$ python -q
>>> import numpy as np
>>> import numpy.linalg as la
>>> np.set_printoptions(suppress=True, linewidth=160)
>>> def rnd(a):
...     return np.round(a, 3) + 0
... 
>>> F = np.load("out10.npy")
>>> F
array([[ 1,  0,  0,  0,  0,  0,  0,  0,  0,  2,  0,  1,  2,  0,  0],
       [ 0,  0,  0,  0,  0,  0,  0,  0,  0,  0,  0,  0,  0,  0,  0],
       [ 0,  0,  1,  0, -2,  2,  0, -2,  0,  0, -1,  0,  0,  0, -1],
       [ 0,  0, -1, -1, -2,  0,  0, -1, -2,  0, -1,  0,  0,  0, -2],
       [ 0,  0,  1, -1,  0,  0,  0,  1, -2,  0,  2,  0,  0,  0,  0],
       [ 0,  0,  0,  0, -2,  0,  0,  1,  2,  0,  0,  0,  0,  0,  0],
       [ 2,  0,  0,  0,  0,  0,  1,  0,  0,  1,  0, -2, -1,  0,  0],
       [ 0,  0,  0,  2,  1, -2,  0, -1,  0,  0,  0,  0,  0,  0,  1],
       [ 0,  0, -1,  1, -1,  1,  0,  1, -2,  0,  0,  0,  0,  0,  2],
       [ 1,  0,  0,  0,  0,  0,  0,  0,  0,  1,  0, -2, -2,  0,  0],
       [ 0,  0, -1, -1, -2,  1,  0, -2,  0,  0,  1,  0,  0,  0, -1],
       [ 1,  0,  0,  0,  0,  0,  2,  0,  0, -1,  0,  1, -1,  0,  0],
       [ 0,  0,  0,  0,  0,  0, -1,  0,  0, -2,  0,  1, -2,  0,  0],
       [ 0,  0,  0,  0,  0,  0,  0,  0,  0,  0,  0,  0,  0,  1,  0],
       [ 0,  0,  0,  0, -1,  0,  0, -1,  2,  0,  2,  0,  0,  0, -2]])
>>> Uu, sigma, Vt = la.svd(F)
>>> vecs = Vt[:(sigma > 1e-8).sum()]
>>> rng = np.random.default_rng(933)
>>> x = F[5] + -2 * F[10] + rng.integers(2) * np.eye(15)[12]
>>> x
array([ 0.,  0.,  2.,  2.,  2., -2.,  0.,  5.,  2.,  0., -2.,  0.,  1.,  0.,  2.])
>>> la.matrix_rank(np.vstack([F, x]))
np.int64(14)
>>> idx = rng.permutation(15)
>>> idx
array([10,  2, 11,  5, 12, 13, 14,  6,  1,  7,  9,  3,  4,  0,  8])
>>> out = F[idx][:, idx]
>>> np.trace(out)
np.int64(-1)
>>> np.unique(F.round(6), axis=0).shape
(15, 15)
>>> la.lstsq(F[:-1].T, F[-1])[2]
np.int32(13)
>>> rnd(la.norm(F, 1)), rnd(la.norm(F, np.inf))
(np.float64(11.0), np.float64(10.0))
>>> rnd(la.norm(F, "nuc"))
np.float64(40.187)
>>> rnd(la.norm(F[4] - F[8]))
np.float64(4.243)
>>> A = np.loadtxt("m.csv", delimiter=",")
>>> A
array([[-0.7  , -0.451, -2.   ,  0.5  ,  0.4  ,  0.5  ],
       [ 1.2  ,  2.676, -0.3  , -2.8  ,  0.6  ,  0.5  ],
       [-0.3  , -0.622, -0.4  ,  0.4  , -0.3  , -0.8  ],
       [ 0.   , -0.071,  1.   ,  0.1  ,  0.4  , -0.9  ],
       [-0.2  , -0.876,  0.2  ,  0.9  , -1.6  , -1.7  ],
       [-0.7  ,  0.671, -0.8  , -0.6  ,  0.4  ,  1.1  ],
       [-0.2  ,  0.249, -0.6  , -0.1  ,  0.9  ,  0.1  ],
       [-1.2  ,  0.072, -1.2  , -0.1  ,  0.4  ,  1.8  ],
       [-2.8  ,  0.006, -0.2  ,  0.1  ,  1.   , -1.3  ],
       [ 0.   , -0.494, -0.1  ,  0.5  , -0.8  ,  1.4  ],
       [-1.2  ,  1.052, -0.5  , -1.1  ,  0.6  ,  1.2  ],
       [-1.9  ,  0.971, -0.3  , -1.   , -1.   ,  0.2  ],
       [ 0.2  , -0.905, -0.2  ,  0.8  ,  2.   ,  0.7  ],
       [ 1.1  , -0.896, -0.7  ,  1.   , -0.1  , -1.4  ],
       [ 1.3  , -0.09 , -0.6  ,  0.   , -1.1  ,  0.5  ],
       [ 0.   , -1.051, -0.2  ,  0.9  ,  1.7  ,  0.4  ],
       [ 0.1  , -0.314,  0.9  ,  0.3  ,  0.4  ,  0.7  ],
       [-0.5  , -0.857,  1.5  ,  0.8  , -0.6  ,  0.7  ],
       [-1.4  , -0.793,  0.8  ,  0.8  , -1.   ,  0.1  ],
       [ 1.3  ,  0.767,  1.6  , -0.9  ,  0.3  , -1.3  ],
       [-0.8  ,  0.269, -1.4  , -0.4  , -1.9  ,  0.   ],
       [-1.8  , -0.002,  0.2  ,  0.1  ,  0.6  ,  0.9  ],
       [ 0.5  , -0.661,  0.7  ,  0.6  ,  2.   ,  1.5  ],
       [ 0.   , -0.245,  1.5  ,  0.2  , -0.7  , -0.4  ],
       [ 1.1  , -0.256, -1.5  ,  0.2  , -1.5  ,  0.2  ],
       [-0.1  , -1.005, -1.   ,  1.1  , -1.8  , -1.2  ],
       [ 1.1  ,  0.495, -0.2  , -0.4  , -1.4  ,  1.9  ],
       [ 0.5  , -0.506,  1.1  ,  0.5  , -1.3  ,  1.6  ],
       [-0.9  , -1.271, -1.3  ,  1.2  ,  0.2  ,  0.5  ],
       [ 0.5  , -0.547, -0.9  ,  0.6  ,  1.5  , -0.1  ],
       [-1.1  , -0.138, -0.7  ,  0.3  ,  1.   , -1.4  ],
       [ 0.3  ,  0.645, -0.4  , -0.5  ,  1.3  ,  0.3  ],
       [-0.1  , -0.318,  0.8  ,  0.3  ,  0.7  ,  1.4  ],
       [ 0.3  ,  0.313,  2.6  , -0.3  , -0.3  ,  0.4  ],
       [-0.6  , -0.246, -0.4  ,  0.3  , -1.3  ,  1.3  ],
       [-1.2  , -0.451,  1.   ,  0.4  ,  1.6  , -0.4  ],
       [-0.2  , -0.912,  0.1  ,  0.8  , -0.3  , -1.9  ],
       [ 0.8  , -0.513, -2.1  ,  0.4  , -0.4  , -0.7  ],
       [ 1.3  ,  0.304,  0.5  , -0.3  , -0.1  ,  0.5  ],
       [-0.7  ,  1.39 ,  0.5  , -1.2  , -0.9  , -2.5  ],
       [ 1.   ,  1.578,  0.1  , -1.6  ,  0.5  , -2.   ],
       [-0.5  ,  0.516, -0.2  , -0.4  , -0.1  ,  0.8  ],
       [-1.2  , -0.123, -0.7  ,  0.4  , -0.4  ,  0.6  ]])
>>> P = A @ la.solve(A.T @ A, A.T)
>>> rnd(P @ A[:, 5])
array([ 0.5,  0.5, -0.8, -0.9, -1.7,  1.1,  0.1,  1.8, -1.3,  1.4,  1.2,  0.2,  0.7, -1.4,  0.5,  0.4,  0.7,  0.7,  0.1, -1.3,  0. ,  0.9,  1.5, -0.4,  0.2,
       -1.2,  1.9,  1.6,  0.5, -0.1, -1.4,  0.3,  1.4,  0.4,  1.3, -0.4, -1.9, -0.7,  0.5, -2.5, -2. ,  0.8,  0.6])
>>> np.allclose(P @ P, P)
True
>>> rnd(la.eigvalsh(P))
array([0., 0., 0., 0., 0., 0., 0., 0., 0., 0., 0., 0., 0., 0., 0., 0., 0., 0., 0., 0., 0., 0., 0., 0., 0., 0., 0., 0., 0., 0., 0., 0., 0., 0., 0., 0., 0., 1.,
       1., 1., 1., 1., 1.])
>>> rnd(np.trace(P))
np.float64(6.0)
